% python3 -q
>>> import numpy as np
>>> np.set_printoptions(precision=2, suppress=True, linewidth=160)
>>> mat = np.array([[-1.7, -0.8, -0.1, 1.3, -0.1, -0.6, 1.1, -0.6, 0.0],
...     [0.0, -0.1, -2.5, 1.1, -0.6, 0.4, 1.2, -0.1, 0.7],
...     [0.3, -0.2, -0.9, 0.1, 0.5, -1.2, 0.3, 0.2, 2.0],
...     [-1.4, 0.3, 0.4, -1.1, 1.5, -0.4, 1.2, -1.6, 0.1],
...     [0.9, 2.4, 1.3, -1.0, 0.9, 1.0, -0.9, 0.1, -0.6],
...     [0.6, -0.6, -1.6, -0.9, -0.2, 0.8, 1.2, 0.0, 0.5],
...     [-1.8, -0.6, 0.7, 0.5, 1.6, 2.2, 0.7, -0.5, -0.6],
...     [-0.3, 1.1, 0.1, -1.1, 1.8, 0.7, 0.5, 0.6, -0.5],
...     [-1.9, 1.5, 1.3, -0.8, 0.9, -0.6, 0.2, 1.8, 0.5],
...     [-0.7, 0.6, 1.2, 0.4, 1.3, -0.1, -0.9, 1.7, -0.6],
...     [-0.3, -0.6, 2.2, 0.1, 0.2, 0.3, 2.0, -0.5, -1.7]])
>>> rng = np.random.default_rng(7585)
>>> mat[7] = mat[1] + 0.02 * rng.normal(size=9)
>>> mat
array([[-1.7 , -0.8 , -0.1 ,  1.3 , -0.1 , -0.6 ,  1.1 , -0.6 ,  0.  ],
       [ 0.  , -0.1 , -2.5 ,  1.1 , -0.6 ,  0.4 ,  1.2 , -0.1 ,  0.7 ],
       [ 0.3 , -0.2 , -0.9 ,  0.1 ,  0.5 , -1.2 ,  0.3 ,  0.2 ,  2.  ],
       [-1.4 ,  0.3 ,  0.4 , -1.1 ,  1.5 , -0.4 ,  1.2 , -1.6 ,  0.1 ],
       [ 0.9 ,  2.4 ,  1.3 , -1.  ,  0.9 ,  1.  , -0.9 ,  0.1 , -0.6 ],
       [ 0.6 , -0.6 , -1.6 , -0.9 , -0.2 ,  0.8 ,  1.2 ,  0.  ,  0.5 ],
       [-1.8 , -0.6 ,  0.7 ,  0.5 ,  1.6 ,  2.2 ,  0.7 , -0.5 , -0.6 ],
       [ 0.03, -0.13, -2.52,  1.06, -0.62,  0.38,  1.23, -0.1 ,  0.69],
       [-1.9 ,  1.5 ,  1.3 , -0.8 ,  0.9 , -0.6 ,  0.2 ,  1.8 ,  0.5 ],
       [-0.7 ,  0.6 ,  1.2 ,  0.4 ,  1.3 , -0.1 , -0.9 ,  1.7 , -0.6 ],
       [-0.3 , -0.6 ,  2.2 ,  0.1 ,  0.2 ,  0.3 ,  2.  , -0.5 , -1.7 ]])
>>> hat = mat @ np.linalg.solve(mat.T @ mat, mat.T)
>>> np.diag(hat)
array([0.5 , 0.47, 1.  , 0.98, 0.88, 0.76, 0.99, 0.47, 0.99, 0.99, 0.98])
>>> np.round(np.linalg.eigvalsh(hat), 2) + 0
array([0., 0., 1., 1., 1., 1., 1., 1., 1., 1., 1.])
>>> np.allclose(hat @ hat, hat)
True
>>> z = rng.permutation(9)
>>> out = mat[:, z] * rng.choice([-1, 1], 9)
>>> out
array([[ 1.1 ,  0.1 ,  1.7 , -0.6 , -0.8 , -1.3 ,  0.  , -0.1 ,  0.6 ],
       [ 1.2 ,  0.6 , -0.  ,  0.4 , -0.1 , -1.1 ,  0.7 , -2.5 ,  0.1 ],
       [ 0.3 , -0.5 , -0.3 , -1.2 , -0.2 , -0.1 ,  2.  , -0.9 , -0.2 ],
       [ 1.2 , -1.5 ,  1.4 , -0.4 ,  0.3 ,  1.1 ,  0.1 ,  0.4 ,  1.6 ],
       [-0.9 , -0.9 , -0.9 ,  1.  ,  2.4 ,  1.  , -0.6 ,  1.3 , -0.1 ],
       [ 1.2 ,  0.2 , -0.6 ,  0.8 , -0.6 ,  0.9 ,  0.5 , -1.6 , -0.  ],
       [ 0.7 , -1.6 ,  1.8 ,  2.2 , -0.6 , -0.5 , -0.6 ,  0.7 ,  0.5 ],
       [ 1.23,  0.62, -0.03,  0.38, -0.13, -1.06,  0.69, -2.52,  0.1 ],
       [ 0.2 , -0.9 ,  1.9 , -0.6 ,  1.5 ,  0.8 ,  0.5 ,  1.3 , -1.8 ],
       [-0.9 , -1.3 ,  0.7 , -0.1 ,  0.6 , -0.4 , -0.6 ,  1.2 , -1.7 ],
       [ 2.  , -0.2 ,  0.3 ,  0.3 , -0.6 , -0.1 , -1.7 ,  2.2 ,  0.5 ]])
>>> U, _, Vt = np.linalg.svd(mat.T @ out)
>>> np.round(np.linalg.lstsq(mat, out)[0], 2) + 0
array([[ 0.,  0., -1.,  0.,  0.,  0.,  0.,  0.,  0.],
       [ 0.,  0.,  0.,  0.,  1.,  0.,  0.,  0.,  0.],
       [ 0.,  0.,  0.,  0.,  0.,  0.,  0.,  1.,  0.],
       [ 0.,  0.,  0.,  0.,  0., -1.,  0.,  0.,  0.],
       [ 0., -1.,  0.,  0.,  0.,  0.,  0.,  0.,  0.],
       [ 0.,  0.,  0.,  1.,  0.,  0.,  0.,  0.,  0.],
       [ 1.,  0.,  0.,  0.,  0.,  0.,  0.,  0.,  0.],
       [ 0.,  0.,  0.,  0.,  0.,  0.,  0.,  0., -1.],
       [ 0.,  0.,  0.,  0.,  0.,  0.,  1.,  0.,  0.]])
